>>> import numpy as np
>>> from numpy import linalg as LA
>>> np.set_printoptions(suppress=True, linewidth=140)
>>> m1 = np.array([[5.0, 1.0, 1.0], [-4.0, 1.0, -2.0], [-4.0, -1.0, 0.0]])
>>> print(m1)
[[ 5.  1.  1.]
 [-4.  1. -2.]
 [-4. -1.  0.]]
>>> r0 = np.array([-3, 3, 3])
>>> M2 = m1 + np.outer(r0, np.eye(3)[1])
>>> print(M2)
[[ 5. -2.  1.]
 [-4.  4. -2.]
 [-4.  2.  0.]]
>>> print(LA.matrix_rank(M2 - m1))
1
>>> J = np.load("w.npy")
>>> print(J)
[[ 2. -1.  0.]
 [ 0.  1.  0.]
 [ 0.  0.  1.]]
>>> print([int(LA.matrix_rank(LA.matrix_power(J, p))) for p in range(1, 4)])
[3, 3, 3]
>>> print(np.round(LA.matrix_power(J - np.diag(np.diag(J)), 3), 2))
[[0. 0. 0.]
 [0. 0. 0.]
 [0. 0. 0.]]
>>> Q, R = LA.qr(J)
>>> print(R)
[[ 2. -1.  0.]
 [ 0.  1.  0.]
 [ 0.  0.  1.]]
>>> print(Q.shape, R.shape)
(3, 3) (3, 3)
>>> print(Q.T @ Q)
[[1. 0. 0.]
 [0. 1. 0.]
 [0. 0. 1.]]
>>> hat = np.triu(np.array([[2, 2, 1], [1, 0, 0], [0, 1, 2]]), 1) + np.eye(3)
>>> M2 = hat @ R @ LA.inv(hat)
>>> print(np.round(LA.det(M2), 2))
2.0
>>> print(M2)
[[ 2. -3. -1.]
 [ 0.  1.  0.]
 [ 0.  0.  1.]]
>>> print(LA.matrix_rank(M2))
3
>>> print((LA.matrix_power((J != 0) + (J.T != 0) + np.eye(3), 3) > 0).astype(int))
[[1 1 0]
 [1 1 0]
 [0 0 1]]
>>> print(np.round(np.sort(LA.eigvals(J).real), 2))
[1. 1. 2.]
>>> cent = np.array([[1, 5, 4, 9], [5, 9, 0, 7], [0, 6, 9, 2], [1, 6, 7, 2]])
>>> rng = np.random.default_rng(51189)
>>> W0 = (rng.random((20, 4)) < 0.25) @ cent
>>> print(W0)
[[ 6 14  4 16]
 [ 0  0  0  0]
 [ 0  0  0  0]
 [ 1 11 13 11]
 [ 0  6  9  2]
 [ 1 12 16  4]
 [ 2 11 11 11]
 [ 0  0  0  0]
 [ 0  0  0  0]
 [ 5  9  0  7]
 [ 0  0  0  0]
 [ 0  0  0  0]
 [ 0  0  0  0]
 [ 1  5  4  9]
 [ 7 20 11 18]
 [ 0  0  0  0]
 [ 5  9  0  7]
 [ 6 14  4 16]
 [ 7 26 20 20]
 [ 1  6  7  2]]
>>> Ac = W0 - W0.mean(axis=0)
>>> V = LA.svd(Ac)[2][:3]
>>> M2 = Ac - Ac @ V.T @ V
>>> print(np.round((Ac @ V.T).std(axis=0), 2))
[11.18  4.26  1.53]
>>> print(round(float(LA.norm(M2) / LA.norm(Ac)), 2))
0.0
>>> print(np.round(np.cov(Ac @ V.T, rowvar=False), 2) + 0)
[[131.59   0.     0.  ]
 [  0.    19.1    0.  ]
 [  0.     0.     2.46]]
>>> print(LA.norm(M2, axis=1).round(6).argmax())
6
>>> Ac = (W0 - W0.mean(axis=0)) / W0.std(axis=0)
>>> print(Ac.std(axis=0))
[1. 1. 1. 1.]
>>> print(np.argwhere(np.abs(Ac) > 2))
[[18  1]
 [18  2]
 [18  3]]
>>> b = LA.lstsq(np.delete(Ac, 2, axis=1), Ac[:, 2])[0]
>>> print(b.round(2))
[-1.14  1.93 -0.17]
>>> print(np.abs(b).argmax())
1
>>> print(np.round(1 - np.var(Ac[:, 2] - np.delete(Ac, 2, axis=1) @ b), 2))
1.0
>>> vec = np.array([1, -1, 2, -1])
>>> y = W0 @ vec
>>> print(np.round(LA.pinv(W0) @ W0, 2) + 0)
[[1. 0. 0. 0.]
 [0. 1. 0. 0.]
 [0. 0. 1. 0.]
 [0. 0. 0. 1.]]
>>> print(np.round(LA.lstsq(W0, y)[0], 2))
[ 1. -1.  2. -1.]
>>> y = y + 0.1 * rng.normal(size=20)
>>> print(y.round(2) + 0)
[-16.12   0.08   0.05   4.91  10.08  16.99   2.01  -0.07  -0.03 -11.12  -0.01  -0.16   0.11  -4.88  -8.97   0.   -11.07 -16.     0.94
   7.08]
>>> b, *_ = LA.lstsq(W0, y)
>>> print([round(float(LA.norm(LA.solve(W0.T @ W0 + lam * np.eye(4), W0.T @ y))), 2) for lam in (0, 1, 10, 100)])
[2.97, 1.87, 1.82, 1.46]
>>> print(np.round(W0.T @ (y - W0 @ b), 2) + 0)
[0. 0. 0. 0.]
>>> print(round(float(LA.norm(y - W0 @ b)), 2))
0.31
>>> M2 = np.c_[W0[:, :1] @ np.array([[-1]]), np.array([2, 2, 1, 0, 0, 0, 3, 2, 2, 1, 1, 3, 3, 3, 1, 3, 1, 2, 3, 3])]
>>> print(M2)
[[-6  2]
 [ 0  2]
 [ 0  1]
 [-1  0]
 [ 0  0]
 [-1  0]
 [-2  3]
 [ 0  2]
 [ 0  2]
 [-5  1]
 [ 0  1]
 [ 0  3]
 [ 0  3]
 [-1  3]
 [-7  1]
 [ 0  3]
 [-5  1]
 [-6  2]
 [-7  3]
 [-1  3]]
>>> print(np.round(LA.norm(M2 - W0 @ LA.lstsq(W0, M2)[0], axis=0), 2) + 0)
[0.   7.31]
>>> print(LA.matrix_rank(np.c_[W0, M2]))
5
>>> cent = np.array([[-1, -3, 1, -1], [-3, -2, -3, 3], [-1, 3, 2, 2], [1, -3, 1, -3]])
>>> A = (rng.random((21, 4)) < 0.25) @ cent
>>> print(A)
[[-3 -2 -3  3]
 [-1  3  2  2]
 [-3 -8 -1 -1]
 [-3 -2 -3  3]
 [-3 -2 -3  3]
 [-1  3  2  2]
 [-4  1 -1  5]
 [ 0  0  0  0]
 [-2  0  3  1]
 [ 0  0  0  0]
 [-1 -3  1 -1]
 [-1 -3  1 -1]
 [ 0  0  0  0]
 [ 0  0  0  0]
 [ 1 -3  1 -3]
 [ 0  0  0  0]
 [ 0  0  0  0]
 [ 0  0  0  0]
 [ 0  0  0  0]
 [ 1 -3  1 -3]
 [ 0  0  0  0]]
>>> d = LA.norm(A[:, None] - A[None], axis=-1)
>>> print(np.round(LA.norm(A - A.mean(axis=0), axis=1), 2))
[4.56 4.64 7.6  4.56 4.56 4.64 5.86 1.4  3.35 1.4  2.75 2.75 1.4  1.4  4.61 1.4  1.4  1.4  1.4  4.61 1.4 ]
>>> print(np.flatnonzero(d[14] < d.mean() / 2))
[14 19]
>>> print(d.shape)
(21, 21)
>>> print(LA.matrix_rank(d ** 2))
6
>>> print(d[14].round(2))
[ 8.31  8.12  7.    8.31  8.31  8.12 10.44  4.47  6.16  4.47  2.83  2.83  4.47  4.47  0.    4.47  4.47  4.47  4.47  0.    4.47]
>>> print(d[14].round(6).argsort(kind="stable")[:4])
[14 19 10 11]
>>> idx = A[:, 0] > np.median(A[:, 0])
>>> r0 = A[idx].mean(axis=0) - A[~idx].mean(axis=0)
>>> print(round((((A - A.mean(axis=0)) @ r0 > 0) == idx).mean(), 2))
0.43
>>> print(r0.round(2))
[ 2.16 -2.32  1.11 -3.84]
>>> K = np.loadtxt("data.csv", delimiter=",")
>>> print(K)
[[-1. -1. -1. -1.]
 [-1. -1. -1. -1.]
 [-1. -1. -1. -1.]
 [-1. -1. -1. -1.]]
>>> print(np.kron(np.eye(2, dtype=int), K))
[[-1. -1. -1. -1. -0. -0. -0. -0.]
 [-1. -1. -1. -1. -0. -0. -0. -0.]
 [-1. -1. -1. -1. -0. -0. -0. -0.]
 [-1. -1. -1. -1. -0. -0. -0. -0.]
 [-0. -0. -0. -0. -1. -1. -1. -1.]
 [-0. -0. -0. -0. -1. -1. -1. -1.]
 [-0. -0. -0. -0. -1. -1. -1. -1.]
 [-0. -0. -0. -0. -1. -1. -1. -1.]]
>>> print(round(float(LA.det(K.T)), 2))
0.0
>>> print(np.einsum("ij,ji->", K, K))
16.0
>>> T = np.stack([K, -2 * K, K[::-1]])
>>> print(T.sum(axis=0))
[[0. 0. 0. 0.]
 [0. 0. 0. 0.]
 [0. 0. 0. 0.]
 [0. 0. 0. 0.]]
>>> print(np.round(LA.norm(T, axis=(1, 2)), 2))
[4. 8. 4.]
>>> print(np.einsum("bij,cij->bc", T, T))
[[ 16. -32.  16.]
 [-32.  64. -32.]
 [ 16. -32.  16.]]
>>> U, s, Vh = LA.svd(K)
>>> V = Vh[:(s > 1e-8).sum()]
>>> vec = K[1] + 3 * K[2] + rng.integers(2) * np.eye(4)[1]
>>> print(vec)
[-4. -3. -4. -4.]
>>> print(np.round(np.diag(V.T @ V), 2))
[0.25 0.25 0.25 0.25]
>>> w, V = LA.eigh(K)
>>> vec = np.array([-1, 1, 1, -2])
>>> print(np.round(V * np.abs(w) @ V.T, 2))
[[1. 1. 1. 1.]
 [1. 1. 1. 1.]
 [1. 1. 1. 1.]
 [1. 1. 1. 1.]]
>>> print(np.abs(K).sum(axis=1).max(), np.abs(w).max())
4.0 4.0
>>> print(np.round(LA.eigvalsh(K[1:, 1:]), 2) + 0)
[-3.  0.  0.]
>>> print(round(vec @ K @ vec / (vec @ vec), 2), w[0], round(w[-1], 2))
-0.14 -4.0 0.0
>>> print(vec @ K @ vec)
-1.0
>>> mat = np.loadtxt("layer7.csv", delimiter=",")
>>> print(mat)
[[-19.52  -2.58 -30.56]
 [-22.1   -2.23 -31.74]
 [-20.78  -0.23 -29.79]
 [-19.53   1.8  -29.73]
 [-18.32  -0.92 -29.93]
 [-20.32   0.28 -29.17]
 [-20.16   0.13 -30.11]
 [-19.96  -0.4  -31.  ]
 [-19.73  -0.38 -29.37]
 [-20.22   0.87 -29.14]
 [-20.23  -0.64 -30.79]
 [-17.23  -0.79 -30.11]
 [-20.25   0.61 -30.61]
 [-20.02  -0.18 -28.88]
 [-19.42  -0.48 -31.13]
 [-18.62   0.84 -30.84]
 [-23.51   0.19 -29.15]
 [-20.51   0.98 -30.08]
 [-21.74  -0.99 -29.64]
 [-17.92   1.49 -29.98]
 [-17.74   0.6  -29.63]
 [-18.62  -1.89 -29.55]
 [-19.76   1.   -31.75]
 [-20.3    1.03 -28.32]
 [-18.82   0.71 -30.  ]
 [-20.05   0.11 -28.77]
 [-18.89  -0.14 -29.95]]
>>> vec = np.array([5, 4, 2])
>>> y = mat @ vec
>>> print(np.round(LA.solve(mat.T @ mat, mat.T @ y), 2))
[5. 4. 2.]
>>> print(np.round(LA.pinv(mat) @ mat, 2) + 0)
[[1. 0. 0.]
 [0. 1. 0.]
 [0. 0. 1.]]
>>> y = y + 0.1 * rng.normal(size=27)
>>> print(y.round(2))
[-169.18 -182.99 -164.53 -149.82 -155.01 -158.84 -160.55 -163.38 -158.98 -155.8  -165.48 -149.34 -160.05 -158.43 -161.34 -151.59 -175.16
 -158.8  -171.91 -143.45 -145.47 -159.77 -158.31 -153.92 -151.27 -157.47 -154.97]
>>> b, *_ = LA.lstsq(mat, y)
>>> print(b.round(2))
[5.01 4.03 1.99]
>>> print([round(float(LA.norm(LA.solve(mat.T @ mat + lam * np.eye(3), mat.T @ y))), 2) for lam in (0, 1, 10, 100)])
[6.73, 6.62, 5.91, 4.6]
>>> print(round(float(LA.norm(y - mat @ b)), 2))
0.49
>>> U, s, Vh = LA.svd(mat)
>>> print(s.round(2))
[186.77   6.34   5.47]
>>> M2 = U[:, :1] @ np.diag(s[:1]) @ Vh[:1]
>>> print(round(float(LA.norm(mat - M2, 2)), 2), round(s[1], 2))
6.34 6.34
>>> print(LA.matrix_rank(mat, rtol=0.05))
1
>>> print(round(np.abs(mat - M2).max(), 2))
2.97
>>> print(LA.matrix_rank(M2))
1
>>> Q, R = LA.qr(mat)
>>> print(Q.round(2) + 0)
[[-0.19 -0.46  0.1 ]
 [-0.21 -0.4  -0.14]
 [-0.2  -0.03 -0.14]
 [-0.19  0.34  0.02]
 [-0.18 -0.16  0.2 ]
 [-0.2   0.06 -0.13]
 [-0.2   0.03 -0.03]
 [-0.19 -0.06  0.08]
 [-0.19 -0.06 -0.03]
 [-0.2   0.17 -0.12]
 [-0.2  -0.11  0.02]
 [-0.17 -0.14  0.36]
 [-0.2   0.12  0.  ]
 [-0.19 -0.02 -0.12]
 [-0.19 -0.08  0.16]
 [-0.18  0.16  0.24]
 [-0.23  0.05 -0.55]
 [-0.2   0.19 -0.08]
 [-0.21 -0.17 -0.27]
 [-0.17  0.28  0.25]
 [-0.17  0.12  0.25]
 [-0.18 -0.34  0.13]
 [-0.19  0.19  0.17]
 [-0.2   0.2  -0.2 ]
 [-0.18  0.14  0.14]
 [-0.19  0.03 -0.13]
 [-0.18 -0.02  0.13]]
>>> print(np.round(Q @ R, 2))
[[-19.52  -2.58 -30.56]
 [-22.1   -2.23 -31.74]
 [-20.78  -0.23 -29.79]
 [-19.53   1.8  -29.73]
 [-18.32  -0.92 -29.93]
 [-20.32   0.28 -29.17]
 [-20.16   0.13 -30.11]
 [-19.96  -0.4  -31.  ]
 [-19.73  -0.38 -29.37]
 [-20.22   0.87 -29.14]
 [-20.23  -0.64 -30.79]
 [-17.23  -0.79 -30.11]
 [-20.25   0.61 -30.61]
 [-20.02  -0.18 -28.88]
 [-19.42  -0.48 -31.13]
 [-18.62   0.84 -30.84]
 [-23.51   0.19 -29.15]
 [-20.51   0.98 -30.08]
 [-21.74  -0.99 -29.64]
 [-17.92   1.49 -29.98]
 [-17.74   0.6  -29.63]
 [-18.62  -1.89 -29.55]
 [-19.76   1.   -31.75]
 [-20.3    1.03 -28.32]
 [-18.82   0.71 -30.  ]
 [-20.05   0.11 -28.77]
 [-18.89  -0.14 -29.95]]
>>> print(np.allclose(R.T @ R, mat.T @ mat))
True
>>> print(R.round(2))
[[103.05   0.28 155.47]
 [  0.     5.47  -0.12]
 [  0.     0.   -11.49]]
>>> print(round(float(abs(R[0, 0])), 2), round(float(LA.norm(mat[:, 0])), 2))
103.05 103.05
>>> rank = LA.matrix_rank(K)
>>> print(rank)
1
>>> N = LA.svd(K)[2][rank:].T
>>> print(np.round(N @ N.T, 2))
[[ 0.75 -0.25 -0.25 -0.25]
 [-0.25  0.75 -0.25 -0.25]
 [-0.25 -0.25  0.75 -0.25]
 [-0.25 -0.25 -0.25  0.75]]
>>> print(N.shape)
(4, 3)
>>> print(np.allclose(K @ N, 0))
True
>>> print(LA.matrix_rank(K.T @ K), LA.matrix_rank(K @ K.T))
1 1
>>> print([int(LA.matrix_rank(K[:i])) for i in range(1, len(K) + 1)])
[1, 1, 1, 1]
>>> M2 = np.array([[-1]])
>>> cent = np.array([[2, -1], [-1, -1]])
>>> feats = np.block([[M2, np.zeros((1, 2))], [np.zeros((2, 1)), cent]])
>>> print(feats)
[[-1.  0.  0.]
 [ 0.  2. -1.]
 [ 0. -1. -1.]]
>>> M2 = feats[0, 0] * feats[1:] - np.outer(feats[1:, 0], feats[0])
>>> print(M2)
[[ 0. -2.  1.]
 [ 0.  1.  1.]]
>>> print(feats[:, 0] / feats[0, 0])
[ 1. -0. -0.]
>>> vec = np.array([3, 0, 1])
>>> print((M2 @ vec).argmax())
0
>>> print(M2 @ np.eye(3)[2])
[1. 1.]
>>> print(np.sign((M2 @ vec).round(6)))
[1. 1.]
>>> print(LA.norm(M2 @ vec) <= LA.norm(M2, 2) * LA.norm(vec) + 1e-9)
True
>>> print(M2 @ np.ones(3))
[-1.  2.]
>>> print(M2 @ (2 * vec))
[2. 2.]
>>> print([round(float(LA.det(feats[:i, :i])), 2) + 0 for i in range(1, 4)])
[-1.0, -2.0, 3.0]
>>> print(round(LA.eigvalsh(feats).min(), 2))
-1.3
>>> E = np.load("x.npy")
>>> print(E)
[[ 0  6 -5]
 [ 0  0  5]
 [ 0  0  0]]
>>> U, s, Vh = LA.svd(E)
>>> V = Vh[:(s > 1e-8).sum()]
>>> vec = E[0] + 3 * E[2] + rng.integers(2) * np.eye(3)[0]
>>> print(vec)
[ 0.  6. -5.]
>>> print(np.round(np.diag(V.T @ V), 2))
[0. 1. 1.]
>>> print(LA.matrix_rank(np.vstack([E, vec])))
2
>>> print(np.round(LA.norm(vec - V.T @ V @ vec), 2))
0.0
>>> theta = np.radians(30)
>>> R = np.eye(3)
>>> R[2, 2] = R[0, 0] = np.cos(theta)
>>> R[2, 0], R[0, 2] = -np.sin(theta), np.sin(theta)
>>> print(R.round(2))
[[ 0.87  0.    0.5 ]
 [ 0.    1.    0.  ]
 [-0.5   0.    0.87]]
>>> M2 = E @ R.T
>>> print(np.allclose(E @ E.T, M2 @ M2.T))
True
>>> print(np.round(np.abs(M2 - E).max(axis=0), 2))
[2.5  0.   0.67]
